% python3 -q
>>> import numpy as np
>>> import numpy.linalg as la
>>> np.set_printoptions(precision=3, suppress=True, linewidth=100)
>>> M = np.load("out11.npy")
>>> print(M)
[[-0.5    0.987 -0.1  ]
 [-0.6    1.201 -0.8  ]
 [ 0.6   -1.224  1.3  ]
 [ 0.4   -0.818  0.4  ]
 [-0.2    0.39  -1.1  ]
 [ 0.1   -0.178  1.   ]
 [-0.2    0.344 -0.6  ]
 [-0.1    0.208 -1.7  ]
 [-0.1    0.228  1.7  ]
 [ 1.2   -2.434  0.3  ]
 [ 1.1   -2.223  1.2  ]
 [-0.9    1.795  1.2  ]
 [-0.3    0.591  1.5  ]
 [-0.2    0.396 -2.2  ]
 [-0.9    1.815  1.4  ]
 [-0.3    0.624 -1.9  ]
 [ 0.6   -1.192 -1.4  ]
 [ 1.    -1.997  0.5  ]
 [-0.5    0.982 -1.   ]
 [ 0.5   -1.007  1.3  ]
 [ 0.4   -0.788  0.7  ]
 [ 0.1   -0.208 -0.1  ]
 [-1.     1.975  0.8  ]
 [-0.5    1.021 -1.9  ]
 [ 1.3   -2.608 -0.4  ]
 [ 1.9   -3.782 -0.8  ]
 [-1.2    2.383 -0.3  ]
 [-1.1    2.185 -0.8  ]
 [-0.7    1.399 -0.3  ]
 [ 0.7   -1.43   1.   ]
 [ 0.2   -0.386  0.2  ]
 [-1.3    2.621  1.1  ]
 [ 1.1   -2.196 -0.7  ]
 [-1.1    2.208 -0.4  ]
 [-1.6    3.184 -1.6  ]
 [-2.1    4.196 -1.6  ]]
>>> r0 = np.array([-2, -2])
>>> print(np.convolve(M[14], r0))
[ 1.8  -1.83 -6.43 -2.8 ]
>>> mat = np.load("arr.npy")
>>> print(mat)
[[ 3  3 -1 -3 -2 -1]
 [ 0  1  4  3  0  1]
 [ 0  0 -2 -3 -5 -1]
 [ 0  0  0 -3 -3  1]
 [ 0  0  0  0  4 -2]
 [ 0  0  0  0  0  4]]
>>> blk = np.stack([mat, 3 * mat, mat[::-1]])
>>> print(la.norm(blk, axis=(1, 2)))
[12.41  37.229 12.41 ]
>>> print(blk.shape)
(3, 6, 6)
>>> print(la.matrix_rank(blk.reshape(3, -1)))
2
>>> print(la.matrix_rank(blk))
[6 6 6]
>>> print(np.einsum("bij,cij->bc", blk, blk))
[[ 154  462   34]
 [ 462 1386  102]
 [  34  102  154]]
>>> B = np.array([[5, 0, 1, 2, 3, 2, 2, 1],
...     [2, 1, 4, 4, 4, 0, 0, 5],
...     [4, 5, 4, 0, 5, 1, 2, 3],
...     [0, 2, 0, 1, 5, 4, 5, 4],
...     [2, 2, 0, 5, 2, 4, 1, 0],
...     [4, 4, 3, 3, 4, 5, 5, 0],
...     [5, 0, 3, 0, 0, 4, 3, 1],
...     [1, 1, 2, 5, 4, 2, 5, 0],
...     [3, 3, 4, 2, 0, 2, 2, 4],
...     [5, 5, 2, 3, 0, 5, 2, 1],
...     [4, 0, 0, 4, 5, 3, 1, 2],
...     [2, 3, 0, 1, 0, 2, 4, 2]])
>>> m1 = B.T @ B
>>> print(m1)
[[145  83  80  84  87 111  88  61]
 [ 83  94  60  57  63  80  75  51]
 [ 80  60  75  51  59  55  56  54]
 [ 84  57  51 110  89  86  72  47]
 [ 87  63  59  89 136  82  88  68]
 [111  80  55  86  82 124 102  48]
 [ 88  75  56  72  88 102 118  51]
 [ 61  51  54  47  68  48  51  77]]
>>> th = np.radians(72)
>>> r_ = np.eye(8)
>>> r_[1, 1] = r_[6, 6] = np.cos(th)
>>> r_[1, 6], r_[6, 1] = -np.sin(th), np.sin(th)
>>> print(r_)
[[ 1.     0.     0.     0.     0.     0.     0.     0.   ]
 [ 0.     0.309  0.     0.     0.     0.    -0.951  0.   ]
 [ 0.     0.     1.     0.     0.     0.     0.     0.   ]
 [ 0.     0.     0.     1.     0.     0.     0.     0.   ]
 [ 0.     0.     0.     0.     1.     0.     0.     0.   ]
 [ 0.     0.     0.     0.     0.     1.     0.     0.   ]
 [ 0.     0.951  0.     0.     0.     0.     0.309  0.   ]
 [ 0.     0.     0.     0.     0.     0.     0.     1.   ]]
>>> B = m1 @ r_.T
>>> print(np.allclose(la.norm(m1, axis=1), la.norm(B, axis=1)))
True
>>> print(np.allclose(m1 @ m1.T, B @ B.T))
True
>>> print(round(float(la.det(r_)), 3), round(np.trace(r_), 3))
1.0 6.618
>>> print(la.svd(m1, compute_uv=False), la.svd(B, compute_uv=False))
[622.144  71.4    64.82   46.08   28.76   20.743  18.906   6.148] [622.144  71.4    64.82   46.08   28.76   20.743  18.906   6.148]
>>> rng = np.random.default_rng(279370)
>>> lab = rng.permutation(8)
>>> print(lab)
[6 7 1 4 5 2 3 0]
>>> B = m1[lab][:, lab]
>>> print(B)
[[118  51  75  88 102  56  72  88]
 [ 51  77  51  68  48  54  47  61]
 [ 75  51  94  63  80  60  57  83]
 [ 88  68  63 136  82  59  89  87]
 [102  48  80  82 124  55  86 111]
 [ 56  54  60  59  55  75  51  80]
 [ 72  47  57  89  86  51 110  84]
 [ 88  61  83  87 111  80  84 145]]
>>> print(np.trace(B))
879
>>> print(np.diag(B))
[118  77  94 136 124  75 110 145]
>>> blk = np.stack([m1, 3 * m1, m1[::-1]])
>>> print((blk @ m1.T).shape)
(3, 8, 8)
>>> print(la.matrix_rank(blk.reshape(3, -1)))
2
>>> x0 = np.ones(8)
>>> for _ in range(3):
...     x0 = m1 @ x0
...     x0 /= la.norm(x0)
...     print(round(x0 @ m1 @ x0, 3))
... 
622.036
622.143
622.144
>>> print(x0)
[0.429 0.321 0.276 0.345 0.387 0.402 0.377 0.254]
